In [1]: import numpy as np

In [2]: np.set_printoptions(precision=3, suppress=True, linewidth=120)

In [3]: W0 = np.loadtxt("x.csv", delimiter=",")

In [4]: print(W0)
[[-0.7    1.1    0.5    1.1   -0.8  ]
 [-0.9   -0.4    0.2    1.5   -0.3  ]
 [-0.979 -0.11   0.743  1.622 -0.025]
 [ 0.    -0.2   -0.1   -0.9   -0.2  ]
 [ 0.8    1.6   -0.1   -1.4   -0.4  ]
 [ 1.2    0.    -0.8    0.4   -0.6  ]
 [-0.4    1.2    2.6    0.6    1.2  ]
 [-0.8    2.     1.1    0.6   -0.5  ]]

In [5]: def softmax(z):
   ...:     e = np.exp(z - z.max(axis=-1, keepdims=True))
   ...:     return e / e.sum(axis=-1, keepdims=True)
   ...: 

In [6]: softmax(W0[5])
Out[6]: array([0.488, 0.147, 0.066, 0.219, 0.081])

In [7]: softmax(W0).sum(axis=1)
Out[7]: array([1., 1., 1., 1., 1., 1., 1., 1.])

In [8]: scores = W0 @ W0.T / np.sqrt(5)

In [9]: softmax(scores)[5] @ W0
Out[9]: array([ 0.285,  0.465, -0.053,  0.251, -0.416])

In [10]: softmax(scores).round(6).argmax(axis=1)
Out[10]: array([7, 2, 2, 4, 4, 5, 6, 7])

In [11]: Y = np.array([[4, 1, 9], [4, -9, -8], [-2, -4, -8], [-7, 8, -5], [-5, -7, -9]])

In [12]: np.vstack([W0, Y.T]).shape
Out[12]: (11, 5)

In [13]: np.einsum("ij->j", W0)
Out[13]: array([-1.779,  5.19 ,  4.143,  3.522, -1.625])

In [14]: np.linalg.matrix_rank(np.vstack([W0, Y.T]))
Out[14]: np.int64(5)

In [15]: f = np.array([0, -1, -3, -3, 3])

In [16]: rng = np.random.default_rng(112071)

In [17]: data = np.outer(rng.normal(size=25), f) + 0.05 * rng.normal(size=(25, 5))

In [18]: data
Out[18]: 
array([[-0.049, -0.851, -2.433, -2.575,  2.506],
       [-0.07 ,  1.249,  3.738,  3.727, -3.612],
       [ 0.051, -0.916, -2.797, -2.805,  2.826],
       [ 0.061, -0.065, -0.288, -0.323,  0.219],
       [ 0.076,  0.99 ,  2.784,  2.693, -2.829],
       [-0.023,  1.543,  4.564,  4.591, -4.654],
       [-0.034, -1.569, -4.614, -4.681,  4.61 ],
       [-0.012, -0.333, -0.938, -0.867,  0.967],
       [ 0.112, -0.13 , -0.396, -0.452,  0.467],
       [-0.083, -0.311, -0.951, -1.004,  0.892],
       [-0.034,  0.058,  0.215,  0.315, -0.198],
       [ 0.1  ,  0.973,  3.028,  3.153, -3.096],
       [-0.014,  0.691,  1.876,  1.941, -1.876],
       [ 0.03 , -1.171, -3.566, -3.509,  3.553],
       [ 0.036,  0.753,  2.13 ,  2.125, -2.169],
       [-0.04 , -0.223, -0.637, -0.751,  0.698],
       [ 0.007, -0.898, -2.628, -2.588,  2.544],
       [-0.008, -0.259, -0.586, -0.664,  0.546],
       [ 0.048,  0.598,  1.912,  1.87 , -1.873],
       [ 0.021,  0.299,  0.763,  0.856, -0.889],
       [ 0.032, -0.581, -1.808, -1.85 ,  1.861],
       [ 0.086, -2.598, -7.877, -7.925,  7.866],
       [ 0.052, -0.784, -2.462, -2.503,  2.502],
       [ 0.086, -0.523, -1.642, -1.567,  1.576],
       [-0.048, -0.113, -0.519, -0.53 ,  0.563]])

In [19]: dist = np.linalg.norm(data[:, None] - data[None], axis=-1)

In [20]: dist.mean(axis=1).argmax()
Out[20]: np.int64(21)

In [21]: dist[8].round(6).argsort(kind="stable")[:4]
Out[21]: array([ 8, 24,  3, 17])

In [22]: print((dist + 1e9 * np.eye(25)).round(6).argmin(axis=1))
[22 11 16  8 11  1 13  9 24  7  3  4 18  2 12 17  0 15 12 10 23  6  0 20 17]

In [23]: np.flatnonzero(dist[8] < dist.mean() / 2)
Out[23]: array([ 3,  7,  8,  9, 10, 15, 17, 19, 20, 23, 24])
